% ipython --no-banner

In [1]: import numpy as np

In [2]: import numpy.linalg as la

In [3]: np.set_printoptions(suppress=True, linewidth=120)

In [4]: W0 = np.load("out2.npy")

In [5]: W0.round(3)
Out[5]: 
array([[ -7.871,  45.592,   5.825,   5.916,  -0.052,  -7.935],
       [ -4.646,  35.167,   1.598,   3.858,  -1.236,  -6.223],
       [ -3.474,  31.212,   0.137,   3.131,  -1.605,  -5.542],
       [ -2.266,  26.99 ,  -1.31 ,   2.396,  -1.935,  -4.792],
       [ -2.19 ,  26.719,  -1.398,   2.35 ,  -1.954,  -4.742],
       [ -2.052,  26.222,  -1.558,   2.267,  -1.988,  -4.652],
       [  2.116,   3.83 ,  -4.095,  -0.084,  -1.278,  -0.073],
       [  2.028,   3.185,  -3.763,  -0.063,  -1.101,   0.06 ],
       [  1.857,   2.446,  -3.267,  -0.022,  -0.865,   0.199],
       [  1.325,   1.28 ,  -2.089,   0.067,  -0.411,   0.332],
       [  1.315,   1.266,  -2.071,   0.068,  -0.405,   0.332],
       [  0.573,   0.45 ,  -0.796,   0.088,  -0.078,   0.227],
       [  0.547,   0.427,  -0.756,   0.086,  -0.071,   0.219],
       [ -0.558,  -0.437,   0.614,  -0.206,  -0.085,  -0.341],
       [ -1.57 ,  -1.707,   1.09 ,  -1.159,  -0.914,  -1.43 ],
       [ -1.861,  -2.461,   0.883,  -1.773,  -1.526,  -1.993],
       [ -2.027,  -3.183,   0.539,  -2.355,  -2.123,  -2.478],
       [ -1.141, -13.282,  -7.603,  -9.686,  -9.985,  -7.103],
       [ -1.029, -13.832,  -8.097, -10.057, -10.388,  -7.301],
       [ -0.237, -17.396, -11.336, -12.425, -12.956,  -8.511],
       [  0.557, -20.624, -14.306, -14.519, -15.228,  -9.524],
       [  1.31 , -23.503, -16.972, -16.353, -17.218, -10.375],
       [  1.565, -24.447, -17.849, -16.948, -17.864, -10.645],
       [  2.342, -27.262, -20.47 , -18.709, -19.774, -11.427],
       [  4.352, -34.184, -26.936, -22.956, -24.377, -13.227],
       [  4.991, -36.312, -28.928, -24.242, -25.77 , -13.751]])

In [6]: la.lstsq(W0[:-1].T, W0[-1])[2]
Out[6]: np.int32(3)

In [7]: np.round(np.trace(la.pinv(W0) @ W0), 3)
Out[7]: np.float64(3.0)

In [8]: np.abs(np.diag(la.qr(W0)[1])) > 1e-9
Out[8]: array([ True,  True,  True, False, False, False])

In [9]: left, sigma, Vt = la.svd(W0)

In [10]: evecs = Vt[:(sigma > 1e-8).sum()]

In [11]: rng = np.random.default_rng(423)

In [12]: x = W0[11] + -2 * W0[13] + rng.integers(2) * np.eye(6)[4]

In [13]: x.round(3)
Out[13]: array([ 1.689,  1.323, -2.023,  0.5  ,  1.092,  0.909])

In [14]: np.round(la.norm(x - evecs.T @ evecs @ x), 3)
Out[14]: np.float64(0.814)

In [15]: np.allclose(evecs.T @ evecs @ x, x)
Out[15]: False

In [16]: gram = np.cov(W0, rowvar=False)

In [17]: round(float(np.corrcoef(W0[:, 2], W0[:, 4])[0, 1]), 3)
Out[17]: 0.973

In [18]: np.argwhere(np.triu(np.abs(np.corrcoef(W0.T)) > 0.8, 1))
Out[18]: 
array([[0, 1],
       [1, 2],
       [1, 3],
       [2, 3],
       [2, 4],
       [3, 4],
       [4, 5]])

In [19]: gram.shape
Out[19]: (6, 6)

In [20]: np.round(np.median(W0, axis=0), 3)
Out[20]: array([ 0.155, -0.005, -2.08 , -0.145, -1.77 , -4.767])

In [21]: left, sigma, Vt = la.svd(W0, full_matrices=False)

In [22]: np.abs(left[:, 0]).round(6).argmax()
Out[22]: np.int64(25)

In [23]: np.round(sigma / sigma[0], 3) + 0
Out[23]: array([1.   , 0.453, 0.097, 0.   , 0.   , 0.   ])

In [24]: np.round(Vt @ Vt.T, 3) + 0
Out[24]: 
array([[1., 0., 0., 0., 0., 0.],
       [0., 1., 0., 0., 0., 0.],
       [0., 0., 1., 0., 0., 0.],
       [0., 0., 0., 1., 0., 0.],
       [0., 0., 0., 0., 1., 0.],
       [0., 0., 0., 0., 0., 1.]])

In [25]: K = np.loadtxt("x.csv", delimiter=",")

In [26]: K.round(3)
Out[26]: 
array([[ 59.051,  -6.279,  18.087,  13.98 , -35.192],
       [ 47.398,  -2.232,  17.47 ,   9.398, -28.593],
       [ 46.281,  -1.879,  17.377,   8.977, -27.963],
       [ 38.662,   0.338,  16.558,   6.204, -23.667],
       [ 38.27 ,   0.443,  16.506,   6.067, -23.446],
       [ 37.898,   0.541,  16.456,   5.937, -23.237],
       [ 27.274,   2.886,  14.579,   2.478, -17.254],
       [ 24.55 ,   3.321,  13.932,   1.685, -15.717],
       [ 22.429,   3.603,  13.369,   1.102, -14.518],
       [ 16.537,   4.066,  11.48 ,  -0.323, -11.162],
       [ 11.651,   3.989,   9.429,  -1.207,  -8.323],
       [  8.171,   3.57 ,   7.573,  -1.58 ,  -6.231],
       [  7.792,   3.501,   7.344,  -1.602,  -5.997],
       [  5.152,   2.844,   5.551,  -1.62 ,  -4.31 ],
       [  1.079,   0.905,   1.623,  -0.752,  -1.214],
       [ -0.089,  -0.09 ,  -0.163,   0.092,   0.128],
       [ -0.566,  -0.65 ,  -1.218,   0.795,   1.028],
       [ -0.626,  -0.733,  -1.391,   0.934,   1.196],
       [ -0.709,  -0.857,  -1.666,   1.173,   1.484],
       [ -0.733,  -0.828,  -2.634,   2.7  ,   3.492],
       [ -0.546,  -0.187,  -2.491,   3.271,   4.529],
       [ -0.491,   0.045,  -2.392,   3.393,   4.805],
       [ -0.427,   0.34 ,  -2.25 ,   3.517,   5.124],
       [ -0.337,   0.822,  -1.993,   3.671,   5.59 ],
       [ -0.243,   1.422,  -1.646,   3.805,   6.113],
       [  0.07 ,   7.026,   2.066,   3.844,   9.897],
       [ -0.271,  13.834,   6.873,   2.829,  13.722],
       [ -0.323,  14.421,   7.292,   2.715,  14.037],
       [ -1.129,  21.243,  12.186,   1.198,  17.61 ],
       [ -1.781,  25.498,  15.247,   0.114,  19.783],
       [ -2.95 ,  32.006,  19.934,  -1.692,  23.059]])

In [27]: rank = la.matrix_rank(W0)

In [28]: rank
Out[28]: np.int64(3)

In [29]: N = la.svd(W0)[2][rank:].T

In [30]: [int(la.matrix_rank(W0[:i])) for i in range(1, len(W0) + 1)]
Out[30]: [1, 2, 3, 3, 3, 3, 3, 3, 3, 3, 3, 3, 3, 3, 3, 3, 3, 3, 3, 3, 3, 3, 3, 3, 3, 3]

In [31]: np.unique(K.round(6), axis=0).shape
Out[31]: (31, 5)

In [32]: np.abs(np.diag(la.qr(K)[1])) > 1e-9
Out[32]: array([ True,  True,  True, False, False])

In [33]: np.allclose(K[:-1].T @ la.lstsq(K[:-1].T, K[-1])[0], K[-1])
Out[33]: True

In [34]: la.lstsq(K[:-1].T, K[-1])[2]
Out[34]: np.int32(3)

In [35]: round(np.trace(la.pinv(K) @ K), 3)
Out[35]: np.float64(3.0)

In [36]: E = np.diag(np.array([1, 0, 2, -3, 2]))

In [37]: E
Out[37]: 
array([[ 1,  0,  0,  0,  0],
       [ 0,  0,  0,  0,  0],
       [ 0,  0,  2,  0,  0],
       [ 0,  0,  0, -3,  0],
       [ 0,  0,  0,  0,  2]])

In [38]: np.round(E @ la.pinv(E) @ E, 3)
Out[38]: 
array([[ 1.,  0.,  0.,  0.,  0.],
       [ 0.,  0.,  0.,  0.,  0.],
       [ 0.,  0.,  2.,  0.,  0.],
       [ 0.,  0.,  0., -3.,  0.],
       [ 0.,  0.,  0.,  0.,  2.]])

In [39]: np.unique(E.round(6), axis=0).shape
Out[39]: (5, 5)

In [40]: la.lstsq(E[:-1].T, E[-1])[2]
Out[40]: np.int32(3)

In [41]: gram = E.T @ E

In [42]: gram
Out[42]: 
array([[1, 0, 0, 0, 0],
       [0, 0, 0, 0, 0],
       [0, 0, 4, 0, 0],
       [0, 0, 0, 9, 0],
       [0, 0, 0, 0, 4]])

In [43]: np.trace(gram), (E ** 2).sum()
Out[43]: (np.int64(18), np.int64(18))

In [44]: np.allclose(gram, gram.T)
Out[44]: True

In [45]: np.allclose(gram[:-1].T @ la.lstsq(gram[:-1].T, gram[-1])[0], gram[-1])
Out[45]: False

In [46]: round(np.trace(la.pinv(gram) @ gram), 3)
Out[46]: np.float64(4.0)

In [47]: np.abs(np.diag(la.qr(gram)[1])) > 1e-9
Out[47]: array([ True, False,  True,  True,  True])

In [48]: labels = rng.permutation(5)

In [49]: labels
Out[49]: array([1, 4, 3, 0, 2])

In [50]: Y = E[labels][:, labels]

In [51]: np.trace(Y)
Out[51]: np.int64(2)

In [52]: Y
Out[52]: 
array([[ 0,  0,  0,  0,  0],
       [ 0,  2,  0,  0,  0],
       [ 0,  0, -3,  0,  0],
       [ 0,  0,  0,  1,  0],
       [ 0,  0,  0,  0,  2]])

In [53]: np.round(np.sort(np.abs(la.eigvals(Y))), 3)
Out[53]: array([0., 1., 2., 2., 3.])

In [54]: round(float(la.det(Y)), 3), round(float(la.det(E[labels])), 3)
Out[54]: (0.0, 0.0)

In [55]: arr = np.load("block15.npy")

In [56]: arr
Out[56]: 
array([[ 2,  1,  2,  1,  2,  1],
       [ 3,  3,  2,  2,  2,  2],
       [ 5,  5,  2,  4,  2,  2],
       [ 6,  5,  2,  5,  2,  3],
       [ 8,  6,  4,  7,  4,  5],
       [ 9,  7,  4,  8,  6,  6],
       [10,  9,  6, 10,  8,  6],
       [10, 10,  6, 12,  9,  7],
       [10, 12,  7, 14, 10,  9],
       [10, 12,  8, 14, 12,  9],
       [11, 14, 10, 14, 14, 11],
       [11, 15, 12, 14, 14, 12],
       [12, 17, 13, 14, 15, 13],
       [14, 18, 13, 14, 15, 15],
       [15, 19, 14, 14, 15, 16],
       [17, 19, 14, 15, 16, 17],
       [19, 21, 14, 17, 17, 19],
       [19, 22, 14, 19, 18, 20],
       [21, 24, 14, 21, 19, 22],
       [22, 24, 14, 21, 21, 24],
       [23, 25, 15, 21, 22, 25],
       [23, 26, 17, 23, 24, 27],
       [23, 28, 18, 23, 24, 28],
       [25, 29, 20, 24, 25, 29],
       [26, 31, 22, 24, 27, 29]])

In [57]: left, sigma, Vt = la.svd(arr)

In [58]: sigma.round(3)
Out[58]: array([193.919,  10.53 ,   8.621,   5.787,   3.081,   1.842])

In [59]: Y = left[:, :1] @ np.diag(sigma[:1]) @ Vt[:1]

In [60]: round(float(la.norm(arr - Y, 2)), 3), np.round(sigma[1], 3)
Out[60]: (10.53, np.float64(10.53))

In [61]: la.matrix_rank(Y)
Out[61]: np.int64(1)

In [62]: round(float(np.abs(arr - Y).max()), 3)
Out[62]: 3.708

In [63]: dist = la.norm(K[:, None] - K[None], axis=-1)

In [64]: (dist + 1e9 * np.eye(31)).round(6).argmin(axis=1)
Out[64]: 
array([ 1,  2,  1,  4,  5,  4,  7,  8,  7, 10, 11, 12, 11, 12, 15, 16, 17, 16, 17, 20, 21, 20, 21, 22, 23, 24, 27, 26,
       29, 28, 29])

In [65]: dist[17].round(6).argsort(kind="stable")[:4]
Out[65]: array([17, 16, 18, 15])

In [66]: np.unravel_index(dist.round(6).argmax(), dist.shape)
Out[66]: (np.int64(0), np.int64(30))

In [67]: dist.mean(axis=1).argmax()
Out[67]: np.int64(0)

In [68]: la.matrix_rank(dist ** 2)
Out[68]: np.int64(5)

In [69]: dist = la.norm(arr[:, None] - arr[None], axis=-1)

In [70]: np.flatnonzero(dist[5] < dist.mean() / 2)
Out[70]: array([2, 3, 4, 5, 6, 7, 8])

In [71]: dist.mean(axis=1).argmax()
Out[71]: np.int64(24)

In [72]: np.unravel_index(dist.round(6).argmax(), dist.shape)
Out[72]: (np.int64(0), np.int64(24))

In [73]: dist[5].round(6).argsort(kind="stable")[:4]
Out[73]: array([5, 4, 6, 7])

In [74]: (dist + 1e9 * np.eye(25)).round(6).argmin(axis=1)
Out[74]: array([ 1,  0,  3,  2,  5,  4,  7,  6,  9,  8, 11, 10, 11, 14, 13, 14, 17, 16, 19, 20, 19, 22, 21, 22, 23])

In [75]: J = np.load("w.npy")

In [76]: J.round(3)
Out[76]: 
array([[0.067, 0.157, 0.022, 0.022, 0.112, 0.157],
       [0.157, 0.366, 0.052, 0.052, 0.261, 0.366],
       [0.022, 0.052, 0.007, 0.007, 0.037, 0.052],
       [0.022, 0.052, 0.007, 0.007, 0.037, 0.052],
       [0.112, 0.261, 0.037, 0.037, 0.187, 0.261],
       [0.157, 0.366, 0.052, 0.052, 0.261, 0.366]])

In [77]: left, sigma, Vt = la.svd(J)

In [78]: evecs = Vt[:(sigma > 1e-8).sum()]

In [79]: x = J[2] + 2 * J[3] + rng.integers(2) * np.eye(6)[4]

In [80]: x.round(3)
Out[80]: array([0.067, 0.157, 0.022, 0.022, 0.112, 0.157])

In [81]: np.round(np.diag(evecs.T @ evecs), 3)
Out[81]: array([0.067, 0.366, 0.007, 0.007, 0.187, 0.366])
